$ python3 -q
>>> import numpy as np
>>> import numpy.linalg as la
>>> np.set_printoptions(precision=2, suppress=True, linewidth=140, sign=" ")
>>> rd = lambda a: np.round(a, 2) + 0
>>> J = np.load("dump.npy")
>>> print(J)
[[  3.77  -3.59   4.14   3.99   2.07  -3.67  -4.06   0.1 ]
 [ 20.58  -5.1   20.19   5.24   5.27 -20.59 -15.39  -4.87]
 [ 14.18  -7.87  13.44   8.24   4.86 -14.38 -12.05  -2.38]]
>>> A2 = np.array([[2, 1], [2, 1], [0, 0], [0, 1], [2, 0], [0, 0], [0, 2], [0, 1]])
>>> print(rd(A2.T @ J.T))
[[  4.5   41.5   22.34]
 [ -3.85 -14.93 -11.93]]
>>> A2 @ J
Traceback (most recent call last):
  File "<python-input-8>", line 1, in <module>
    A2 @ J
    ~~~^~~
ValueError: matmul: Input operand 1 has a mismatch in its core dimension 0, with gufunc signature (n?,k),(k,m?)->(n?,m?) (size 3 is different from 2)
>>> print(rd(J @ A2))
[[  4.5   -3.85]
 [ 41.5  -14.93]
 [ 22.34 -11.93]]
>>> print(rd(np.einsum("ik,kj->ji", J, A2)))
[[  4.5   41.5   22.34]
 [ -3.85 -14.93 -11.93]]
>>> print(rd(np.einsum("ik,kj->ij", J, A2)))
[[  4.5   -3.85]
 [ 41.5  -14.93]
 [ 22.34 -11.93]]
>>> J[3]
Traceback (most recent call last):
  File "<python-input-12>", line 1, in <module>
    J[3]
    ~^^^
IndexError: index 3 is out of bounds for axis 0 with size 3
>>> print(J.sum(axis=0))
[ 38.53 -16.56  37.77  17.47  12.2  -38.64 -31.5   -7.15]
>>> print(rd(la.norm(J)))
50.83
>>> print(J.shape)
(3, 8)
>>> la.rank(J)
Traceback (most recent call last):
  File "<python-input-16>", line 1, in <module>
    la.rank(J)
    ^^^^^^^
AttributeError: module 'numpy.linalg' has no attribute 'rank'
>>> print(np.abs(J).max())
20.59
>>> x = np.array([5, -2, -1, -3, 5, 2, 1, -3])
>>> print(np.sign((J @ x).round(6)))
[ 1.  1.  1.]
>>> print(rd(np.einsum("ij,j->i", J, x)))
[  8.57  61.58  39.11]
>>> print(rd(J @ x))
[  8.57  61.58  39.11]
>>> def softmax(z):
...     e = np.exp(z - z.max(axis=-1, keepdims=True))
...     return e / e.sum(axis=-1, keepdims=True)
... 
>>> print(rd(softmax(10 * J[0])))
[ 0.02  0.    0.8   0.18  0.    0.    0.    0.  ]
>>> print(rd(softmax(J).sum(axis=1)))
[ 1.  1.  1.]
>>> scores = J @ J.T / np.sqrt(8)
>>> print(rd(softmax(scores)[0] @ J))
[ 20.58  -5.1   20.19   5.24   5.27 -20.59 -15.39  -4.87]
>>> W0 = np.load("a.npy")
>>> print(W0)
[[  2   2   2   2   2]
 [  2   4   4   4   4]
 [  2   4   6   6   6]
 [  2   4   6   8   8]
 [  2   4   6   8  10]]
>>> u = np.array([0, 2, 3, 1, 1])
>>> A2 = W0 + np.outer(u, np.eye(5)[1])
>>> print(rd(la.det(A2) / la.det(W0)), rd(1 + la.solve(W0, u)[1]))
1.5 1.5
>>> print(la.matrix_rank(la.inv(A2) - la.inv(W0), tol=1e-8))
1
>>> rng = np.random.default_rng(34)
>>> labels = rng.permutation(5)
>>> print(labels)
[ 3  0  1  2  4]
>>> A2 = W0[labels][:, labels]
>>> print(np.allclose(A2, W0))
False
>>> print(np.trace(A2))
30
>>> print(rd(la.det(A2)), rd(la.det(W0[labels])))
32.0 -32.0
>>> print(np.diag(A2))
[  8   2   4   6  10]
>>> vals, V = la.eigh(W0)
>>> x = np.array([2, 0, 0, 0, 2])
>>> print(x @ W0 @ x / (x @ x), rd(vals[0]), rd(vals[-1]))
8.0 0.54 24.69
>>> print(np.abs(W0).sum(axis=1).max(), rd(np.abs(vals).max()))
30 24.69
>>> print(rd(la.eigvalsh(W0[1:, 1:])))
[  0.58   0.93   2.48  24.01]
>>> print((np.sign(V[:, -1].round(6)) == np.sign(V[0, -1].round(6))).astype(int))
[ 1  1  1  1  1]
>>> print(x @ W0 @ x)
64
>>> X = np.load("test2.npy")
>>> print(X)
[[ 2 -3  2  3  0  0  3]
 [-3  2 -3  2  3  0  0]
 [ 2 -3  2 -3  2  3  0]
 [ 3  2 -3  2 -3  2  3]
 [ 0  3  2 -3  2 -3  2]
 [ 0  0  3  2 -3  2 -3]
 [ 3  0  0  3  2 -3  2]]
>>> # symmetric
>>> x = np.array([-3, 2, -2, -1, -2, 1, 1])
>>> rhs = X @ x
>>> b, lr = np.zeros(7), 1 / la.norm(X, 2) ** 2
>>> for i in range(25):
...     b -= lr * X.T @ (X @ b - rhs)
...     if i % 5 == 0: print(i, round(la.norm(X @ b - rhs), 2))
... 
0 9.72
5 3.66
10 2.46
15 1.67
20 1.13
>>> print(rd(la.cond(X)))
3.66
>>> t = np.radians(135)
>>> Rm = np.eye(7)
>>> Rm[5, 5] = Rm[1, 1] = np.cos(t)
>>> Rm[5, 1], Rm[1, 5] = -np.sin(t), np.sin(t)
>>> print(rd(Rm))
[[ 1.    0.    0.    0.    0.    0.    0.  ]
 [ 0.   -0.71  0.    0.    0.    0.71  0.  ]
 [ 0.    0.    1.    0.    0.    0.    0.  ]
 [ 0.    0.    0.    1.    0.    0.    0.  ]
 [ 0.    0.    0.    0.    1.    0.    0.  ]
 [ 0.   -0.71  0.    0.    0.   -0.71  0.  ]
 [ 0.    0.    0.    0.    0.    0.    1.  ]]
>>> A2 = X @ Rm.T
>>> print(np.allclose(X @ X.T, A2 @ A2.T))
True
>>> print(rd(np.abs(A2 - X).max(axis=0)))
[ 0.    7.24  0.    0.    0.    5.12  0.  ]
>>> print(rd(la.svd(X, compute_uv=False)), rd(la.svd(A2, compute_uv=False)))
[ 8.44  8.33  7.58  5.45  5.14  2.54  2.31] [ 8.44  8.33  7.58  5.45  5.14  2.54  2.31]
>>> print(rd(A2))
[[ 2.    2.12  2.    3.    0.    2.12  3.  ]
 [-3.   -1.41 -3.    2.    3.   -1.41  0.  ]
 [ 2.    4.24  2.   -3.    2.    0.    0.  ]
 [ 3.    0.   -3.    2.   -3.   -2.83  3.  ]
 [ 0.   -4.24  2.   -3.    2.    0.    2.  ]
 [ 0.    1.41  3.    2.   -3.   -1.41 -3.  ]
 [ 3.   -2.12  0.    3.    2.    2.12  2.  ]]
>>> print(np.allclose(la.norm(X, axis=1), la.norm(A2, axis=1)))
True
>>> print(np.abs(X).max())
3
>>> print(np.diff(X, axis=0))
[[-5  5 -5 -1  3  0 -3]
 [ 5 -5  5 -5 -1  3  0]
 [ 1  5 -5  5 -5 -1  3]
 [-3  1  5 -5  5 -5 -1]
 [ 0 -3  1  5 -5  5 -5]
 [ 3  0 -3  1  5 -5  5]]
>>> X[7]
Traceback (most recent call last):
  File "<python-input-69>", line 1, in <module>
    X[7]
    ~^^^
IndexError: index 7 is out of bounds for axis 0 with size 7
>>> print(la.matrix_rank(X))
7
>>> print(rd(la.svd(X, compute_uv=False)))
[ 8.44  8.33  7.58  5.45  5.14  2.54  2.31]
>>> print(X.sum(axis=0))
[ 7  1  3  6  3  1  7]
>>> print(rd(X.mean(axis=0)))
[ 1.    0.14  0.43  0.86  0.43  0.14  1.  ]
>>> x = np.ones(5)
>>> for _ in range(6):
...     x = W0 @ x
...     x /= la.norm(x)
...     print(round(x @ W0 @ x, 2))
... 
24.66
24.69
24.69
24.69
24.69
24.69
>>> print(rd(la.eigvalsh(W0)[-1]))
24.69
>>> x = np.array([0, 0, 2, 4, 1, 3, 3])
>>> print(X @ x)
[25  5  3 14 -9  8 11]
>>> print((X * x).sum(axis=1))
[25  5  3 14 -9  8 11]
>>> print(np.sign((X @ x).round(6)))
[ 1  1  1  1 -1  1  1]
>>> A2 = np.array([[2, 3, 1, 1, 2, 3, 1, 1, 2],
...     [0, 2, 0, 3, 1, 3, 2, 1, 3],
...     [0, 0, 2, 2, 1, 3, 1, 3, 0],
...     [1, 1, 0, 1, 3, 3, 0, 0, 0],
...     [1, 0, 3, 3, 1, 1, 3, 2, 3],
...     [2, 2, 0, 3, 1, 1, 2, 0, 0],
...     [1, 1, 3, 3, 1, 2, 3, 3, 0],
...     [3, 1, 2, 3, 3, 3, 1, 2, 3],
...     [1, 0, 2, 0, 1, 2, 2, 2, 3]])
>>> A = A2 - A2.T
>>> print(A)
[[ 0  3  1  0  1  1  0 -2  1]
 [-3  0  0  2  1  1  1  0  3]
 [-1  0  0  2 -2  3 -2  1 -2]
 [ 0 -2 -2  0  0  0 -3 -3  0]
 [-1 -1  2  0  0  0  2 -1  2]
 [-1 -1 -3  0  0  0  0 -3 -2]
 [ 0 -1  2  3 -2  0  0  2 -2]
 [ 2  0 -1  3  1  3 -2  0  1]
 [-1 -3  2  0 -2  2  2 -1  0]]
>>> u, g = A[8], A[2]
>>> print(u @ u)
27
>>> print(u @ g)
6
>>> p = (u @ g) / (u @ u) * u
>>> print(la.matrix_rank(np.outer(u, g)))
1
>>> print(rd(la.norm(u + g) ** 2 + la.norm(u - g) ** 2))
108.0
>>> print(rd(g - p))
[-0.78  0.67 -0.44  2.   -1.56  2.56 -2.44  1.22 -2.  ]
>>> print(rd((g - p) @ u))
0.0
>>> print(np.outer(u, g))
[[ 1  0  0 -2  2 -3  2 -1  2]
 [ 3  0  0 -6  6 -9  6 -3  6]
 [-2  0  0  4 -4  6 -4  2 -4]
 [ 0  0  0  0  0  0  0  0  0]
 [ 2  0  0 -4  4 -6  4 -2  4]
 [-2  0  0  4 -4  6 -4  2 -4]
 [-2  0  0  4 -4  6 -4  2 -4]
 [ 1  0  0 -2  2 -3  2 -1  2]
 [ 0  0  0  0  0  0  0  0  0]]
>>> left, sig = la.svd(A)
Traceback (most recent call last):
  File "<python-input-93>", line 1, in <module>
    left, sig = la.svd(A)
    ^^^^^^^^^
ValueError: too many values to unpack (expected 2)
>>> left, sig, VT = la.svd(A, full_matrices=False)
>>> print(rd(np.sqrt((sig ** 2).sum())), rd(la.norm(A)))
14.7 14.7
>>> print((sig > 1e-8).sum())
8
>>> print(rd(sig))
[ 7.32  7.32  6.08  6.08  3.51  3.51  2.26  2.26  0.  ]
>>> print(rd(left.T @ left))
[[ 1.  0.  0.  0.  0.  0.  0.  0.  0.]
 [ 0.  1.  0.  0.  0.  0.  0.  0.  0.]
 [ 0.  0.  1.  0.  0.  0.  0.  0.  0.]
 [ 0.  0.  0.  1.  0.  0.  0.  0.  0.]
 [ 0.  0.  0.  0.  1.  0.  0.  0.  0.]
 [ 0.  0.  0.  0.  0.  1.  0.  0.  0.]
 [ 0.  0.  0.  0.  0.  0.  1.  0.  0.]
 [ 0.  0.  0.  0.  0.  0.  0.  1.  0.]
 [ 0.  0.  0.  0.  0.  0.  0.  0.  1.]]
>>> r = la.matrix_rank(A)
>>> print(r)
8
>>> null = la.svd(A)[2][r:].T
>>> print([int(la.matrix_rank(A[:, :j + 1])) for j in range(9)])
[1, 2, 3, 4, 5, 6, 7, 8, 8]
>>> print([int(la.matrix_rank(np.delete(A, i, axis=0))) for i in range(9)])
[8, 8, 8, 8, 8, 8, 8, 8, 8]
>>> print([int(la.matrix_rank(A[:i])) for i in range(1, len(A) + 1)])
[1, 2, 3, 4, 5, 6, 7, 8, 8]
>>> print(null.shape)
(9, 1)
>>> print(rd(null[:, 0] / null[np.abs(null[:, 0]).round(6).argmax(), 0]))
[-0.27 -0.31  0.44 -0.13  1.    0.18 -0.18  0.09 -0.51]
